$ python -q
>>> import numpy as np
>>> import numpy.linalg as la
>>> np.set_printoptions(precision=2, suppress=True, linewidth=160)
>>> data = np.loadtxt("out18.csv", delimiter=",")
>>> data
array([[ -3., -18.,  18.,  -6.],
       [-18.,  15., -27.,  15.],
       [-36.,  18., -39.,  24.],
       [-54., -18.,  -9.,  18.]])
>>> w, V = la.eig(data)
>>> np.sort(la.eigvals(data @ data))
array([ 9.,  9., 36., 81.])
>>> rng = np.random.default_rng(94)
>>> mat = rng.normal(size=(28, 4))
>>> mat = 3 * mat / la.norm(mat, axis=1, keepdims=True)
>>> mat
array([[ 2.29,  1.16, -1.5 ,  0.4 ],
       [ 1.26, -0.62,  2.52, -0.84],
       [-0.7 , -1.49, -2.46,  0.5 ],
       [-2.66, -0.51,  0.74, -1.06],
       [-0.27, -0.62, -2.3 , -1.81],
       [ 2.94,  0.19, -0.58,  0.11],
       [-0.2 , -2.81, -0.94,  0.41],
       [ 1.27, -1.17,  0.78,  2.33],
       [ 0.81,  2.69,  0.02, -1.04],
       [ 1.27,  0.85,  2.06,  1.55],
       [ 1.94, -0.23, -2.13,  0.8 ],
       [ 1.67,  0.74,  1.78, -1.58],
       [ 0.84,  1.57, -1.8 , -1.6 ],
       [-2.93, -0.41, -0.38, -0.3 ],
       [-2.26,  0.3 , -1.54,  1.19],
       [-0.65,  2.74,  0.32, -0.98],
       [ 2.27,  0.16, -0.05,  1.95],
       [ 1.16, -1.05,  2.22,  1.26],
       [ 2.39,  1.34,  0.53, -1.11],
       [ 0.58, -2.85, -0.28,  0.66],
       [ 1.41,  2.42, -0.94, -0.51],
       [ 0.66, -2.03,  1.2 ,  1.73],
       [-0.49, -0.03,  0.63, -2.89],
       [ 0.34,  1.06, -1.15,  2.54],
       [-1.12, -1.47, -0.84,  2.21],
       [-2.64, -0.95,  1.04, -0.2 ],
       [-2.48,  1.59, -0.21, -0.53],
       [-0.53,  2.03,  1.8 , -1.18]])
>>> cov = np.cov(mat, rowvar=False)
>>> cov
array([[ 2.85,  0.37,  0.16,  0.35],
       [ 0.37,  2.38,  0.05, -0.83],
       [ 0.16,  0.05,  2.02, -0.15],
       [ 0.35, -0.83, -0.15,  2.01]])
>>> np.argwhere(np.triu(np.abs(np.corrcoef(mat.T)) > 0.8, 1))
array([], shape=(0, 2), dtype=int64)
>>> la.eigvalsh(cov)[::-1]
array([3.12, 2.96, 2.01, 1.18])
>>> np.median(mat, axis=0)
array([ 0.62,  0.07, -0.13, -0.04])
>>> np.corrcoef(mat.T)
array([[ 1.  ,  0.14,  0.07,  0.15],
       [ 0.14,  1.  ,  0.02, -0.38],
       [ 0.07,  0.02,  1.  , -0.07],
       [ 0.15, -0.38, -0.07,  1.  ]])
>>> np.argsort(-mat.std(axis=0).round(6), kind="stable")
array([0, 1, 2, 3])
>>> w, V = la.eigh(cov)
>>> x0 = np.array([0, 2, -9, -1])
>>> la.eigvalsh(cov[1:, 1:])
array([1.34, 2.01, 3.06])
>>> V * np.maximum(w, 0) @ V.T
array([[ 2.85,  0.37,  0.16,  0.35],
       [ 0.37,  2.38,  0.05, -0.83],
       [ 0.16,  0.05,  2.02, -0.15],
       [ 0.35, -0.83, -0.15,  2.01]])
>>> V * np.abs(w) @ V.T
array([[ 2.85,  0.37,  0.16,  0.35],
       [ 0.37,  2.38,  0.05, -0.83],
       [ 0.16,  0.05,  2.02, -0.15],
       [ 0.35, -0.83, -0.15,  2.01]])
>>> np.round(x0 @ cov @ x0 / (x0 @ x0), 2), round(float(w[0]), 2), round(float(w[-1]), 2)
(np.float64(2.02), 1.18, 3.12)
>>> round(float(x0 @ cov @ x0), 2)
173.88
>>> dist = la.norm(mat[:, None] - mat[None], axis=-1)
>>> np.unravel_index(dist.round(6).argmax(), dist.shape)
(np.int64(15), np.int64(19))
>>> np.flatnonzero(dist[15] < dist.mean() / 2)
array([ 8, 15, 27])
>>> dist.mean(axis=1).argmax()
np.int64(25)
>>> dist.shape
(28, 28)
>>> la.norm(mat, axis=1)
array([3., 3., 3., 3., 3., 3., 3., 3., 3., 3., 3., 3., 3., 3., 3., 3., 3., 3., 3., 3., 3., 3., 3., 3., 3., 3., 3., 3.])
>>> (dist + 1e9 * np.eye(28)).round(6).argmin(axis=1)
array([ 5, 11,  6, 25,  2,  0, 19, 21, 20, 17,  0, 18, 20,  3, 13,  8,  7, 21, 11,  6,  8,  7, 11, 16,  2,  3, 13, 15])
>>> Ac = mat - mat.mean(axis=0)
>>> V = la.svd(Ac)[2][:3]
>>> B = Ac - Ac @ V.T @ V
>>> np.diag(V.T @ V)
array([0.91, 0.65, 0.98, 0.46])
>>> (Ac @ V.T).std(axis=0)
array([1.74, 1.69, 1.39])
>>> round(la.norm(B) / la.norm(Ac), 2)
np.float64(0.36)
>>> W0 = np.loadtxt("m.csv", delimiter=",")
>>> W0
array([[0.05, 2.  , 2.  , 3.  , 3.  , 2.  ],
       [0.  , 1.05, 2.  , 1.  , 2.  , 1.  ],
       [3.  , 2.  , 1.05, 0.  , 0.  , 0.  ],
       [0.  , 2.  , 3.  , 3.05, 1.  , 3.  ],
       [0.  , 3.  , 1.  , 0.  , 0.05, 3.  ],
       [0.  , 2.  , 2.  , 3.  , 3.  , 2.05]])
>>> Uu, sig, Vh = la.svd(data)
>>> sig
array([85.69, 47.07,  0.56,  0.22])
>>> np.argmax(sig[:-1] / (sig[1:] + 1e-6)) + 1
np.int64(2)
>>> B = Uu[:, :2] @ np.diag(sig[:2]) @ Vh[:2]
>>> la.matrix_rank(data, rtol=0.05)
np.int64(2)
>>> np.round(la.norm(data - B) / la.norm(data), 2)
np.float64(0.01)
>>> np.round(la.norm(data - B, 2), 2), np.round(sig[2], 2)
(np.float64(0.56), np.float64(0.56))
>>> Uu, sig, Vh = la.svd(W0)
>>> sig
array([10.45,  3.85,  2.96,  1.68,  1.06,  0.01])
>>> B = Uu[:, :5] @ np.diag(sig[:5]) @ Vh[:5]
>>> la.matrix_rank(W0, rtol=0.05)
np.int64(5)
>>> round(float(np.abs(W0 - B).max()), 2)
0.0
>>> round(la.norm(W0 - B) / la.norm(W0), 2)
np.float64(0.0)
>>> B.round(2) + 0
array([[0.05, 2.  , 2.  , 3.  , 3.  , 2.  ],
       [0.  , 1.05, 2.  , 1.  , 2.  , 1.  ],
       [3.  , 2.  , 1.05, 0.  , 0.  , 0.  ],
       [0.  , 2.  , 3.  , 3.05, 1.  , 3.  ],
       [0.  , 3.  , 1.  , 0.  , 0.05, 3.  ],
       [0.  , 2.  , 2.  , 3.  , 3.  , 2.05]])
>>> arr = np.loadtxt("w.csv", delimiter=",")
>>> arr
array([[-0.88, -0.05, -0.36,  0.29],
       [-0.21, -0.28,  0.85,  0.4 ],
       [ 0.  , -0.31,  0.08, -0.36],
       [-0.31, -0.46,  0.09, -0.69],
       [-0.31,  0.78,  0.37, -0.39]])
>>> np.round(arr.T @ arr, 2) + 0
array([[1., 0., 0., 0.],
       [0., 1., 0., 0.],
       [0., 0., 1., 0.],
       [0., 0., 0., 1.]])
>>> la.pinv(arr)
array([[-0.88, -0.21,  0.  , -0.31, -0.31],
       [-0.05, -0.28, -0.31, -0.46,  0.78],
       [-0.36,  0.85,  0.08,  0.09,  0.37],
       [ 0.29,  0.4 , -0.36, -0.69, -0.39]])
>>> la.norm(arr, axis=0)
array([1., 1., 1., 1.])
>>> Uu, sig, Vh = la.svd(W0, full_matrices=False)
>>> np.allclose(Uu * sig @ Vh, W0)
True
>>> np.round(Uu.T @ W0 @ Vh.T, 2) + 0
array([[10.45,  0.  ,  0.  ,  0.  ,  0.  ,  0.  ],
       [ 0.  ,  3.85,  0.  ,  0.  ,  0.  ,  0.  ],
       [ 0.  ,  0.  ,  2.96,  0.  ,  0.  ,  0.  ],
       [ 0.  ,  0.  ,  0.  ,  1.68,  0.  ,  0.  ],
       [ 0.  ,  0.  ,  0.  ,  0.  ,  1.06,  0.  ],
       [ 0.  ,  0.  ,  0.  ,  0.  ,  0.  ,  0.01]])
>>> sig
array([10.45,  3.85,  2.96,  1.68,  1.06,  0.01])
>>> P = arr @ la.solve(arr.T @ arr, arr.T)
>>> la.matrix_rank(np.eye(5) - P)
np.int64(1)
>>> np.round((np.eye(5) - P) @ arr, 2) + 0
array([[0., 0., 0., 0.],
       [0., 0., 0., 0.],
       [0., 0., 0., 0.],
       [0., 0., 0., 0.],
       [0., 0., 0., 0.]])
>>> np.round(la.eigvalsh(P), 2) + 0
array([0., 1., 1., 1., 1.])
>>> P @ arr[:, 3]
array([ 0.29,  0.4 , -0.36, -0.69, -0.39])
>>> P.round(2) + 0
array([[ 0.98,  0.  , -0.12,  0.06, -0.01],
       [ 0.  ,  1.  ,  0.02, -0.01,  0.  ],
       [-0.12,  0.02,  0.23,  0.4 , -0.07],
       [ 0.06, -0.01,  0.4 ,  0.79,  0.04],
       [-0.01,  0.  , -0.07,  0.04,  0.99]])
>>> E = np.load("test10.npy")
>>> E
array([[ 1,  0,  0],
       [ 0,  0, -1],
       [ 0, -2,  0]])
>>> # 2 groups of indices that never mix
>>> la.pinv(E)
array([[ 1. ,  0. ,  0. ],
       [ 0. ,  0. , -0.5],
       [ 0. , -1. ,  0. ]])
>>> la.norm(E, axis=0)
array([1., 2., 1.])
>>> la.svd(E, compute_uv=False)
array([2., 1., 1.])
>>> E[:, 0] @ E[:, 2]
np.int64(0)
>>> W = np.array([[1, 3, 2, 1, 1, 1], [1, 0, 1, 3, 1, 1], [3, 3, 2, 3, 0, 3]])
>>> c = np.array([-2, 2, 1, -2, 2, 0])
>>> act = np.maximum(E @ W + c, 0)
>>> la.matrix_rank(act)
np.int64(3)
>>> W2 = np.array([[3, 0, 2], [3, 2, 1], [3, 3, 0], [0, 3, 2], [2, 0, 1], [1, 0, 2]])
>>> act @ W2
array([[31, 19, 10],
       [ 4,  0,  2],
       [ 6,  4,  2]])
>>> W @ W2
array([[21, 15, 10],
       [ 9, 12, 11],
       [27, 21, 21]])
>>> B = E / np.sqrt((E ** 2).mean(axis=1, keepdims=True))
>>> la.norm(B, axis=1)
array([1.73, 1.73, 1.73])
>>> la.matrix_rank(E - E.mean(axis=1, keepdims=True))
np.int64(2)
>>> la.matrix_rank(B) == la.matrix_rank(E)
np.True_
>>> W2 = np.array([[0.0, 0.9, 0.8], [-0.8, -0.9, -0.1]])
>>> K = np.array([[1, 2],
...     [-2, -2],
...     [2, -2],
...     [-2, 1],
...     [0, -2],
...     [1, 0],
...     [1, -1],
...     [2, 1],
...     [-1, 1],
...     [-1, 0],
...     [2, 2]]) @ W2 + 0.3 * rng.normal(size=(11, 3))
>>> K
array([[-1.6 , -0.91,  0.74],
       [ 1.55,  0.1 , -1.11],
       [ 1.92,  4.12,  1.35],
       [-0.65, -2.77, -1.33],
       [ 1.97,  1.9 ,  0.25],
       [ 0.21,  0.86,  0.68],
       [ 0.99,  2.05,  0.63],
       [-0.64,  0.92,  2.01],
       [-0.9 , -1.83, -0.47],
       [-0.02, -0.88, -0.8 ],
       [-1.62, -0.08,  1.44]])
>>> Ac = (K - K.mean(axis=0)) / K.std(axis=0)
>>> np.argwhere(np.abs(Ac) > 2)
array([[2, 1]])
>>> Ac.std(axis=0)
array([1., 1., 1.])
>>> c = la.lstsq(np.delete(Ac, 1, axis=1), Ac[:, 1])[0]
>>> np.abs(c).argmax()
np.int64(0)
>>> T = np.stack([K, 4 * K, K[::-1]])
>>> (T @ K.T).shape
(3, 11, 11)
>>> la.matrix_rank(T.reshape(3, -1))
np.int64(2)
>>> la.norm(T, axis=(1, 2))
array([ 8.37, 33.5 ,  8.37])
>>> T.shape
(3, 11, 3)
>>> la.matrix_rank(T)
array([3, 3, 3])
>>> labels = K[:, 2] > np.median(K[:, 2])
>>> u = K[labels].mean(axis=0) - K[~labels].mean(axis=0)
>>> labels.astype(int)
array([1, 0, 1, 0, 0, 1, 0, 1, 0, 0, 1])
>>> ((K - K.mean(axis=0)) @ u > 0).astype(int)
array([1, 0, 1, 0, 1, 1, 1, 1, 0, 0, 1])
>>> u = np.array([1, 0, 3, 0, 2]) + 0.5
>>> m1 = np.eye(5) - 2 * np.outer(u, u) / (u @ u)
>>> m1
array([[ 0.79, -0.07, -0.49, -0.07, -0.35],
       [-0.07,  0.98, -0.16, -0.02, -0.12],
       [-0.49, -0.16, -0.15, -0.16, -0.82],
       [-0.07, -0.02, -0.16,  0.98, -0.12],
       [-0.35, -0.12, -0.82, -0.12,  0.41]])
>>> w, V = la.eigh(m1)
>>> np.round(V.T @ V, 2) + 0
array([[1., 0., 0., 0., 0.],
       [0., 1., 0., 0., 0.],
       [0., 0., 1., 0., 0.],
       [0., 0., 0., 1., 0.],
       [0., 0., 0., 0., 1.]])
>>> la.svd(m1, compute_uv=False)
array([1., 1., 1., 1., 1.])
>>> np.unique(w.round(6) + 0, return_counts=True)[1]
array([1, 4])
>>> (w > 1e-8).sum(), (w < -1e-8).sum()
(np.int64(4), np.int64(1))
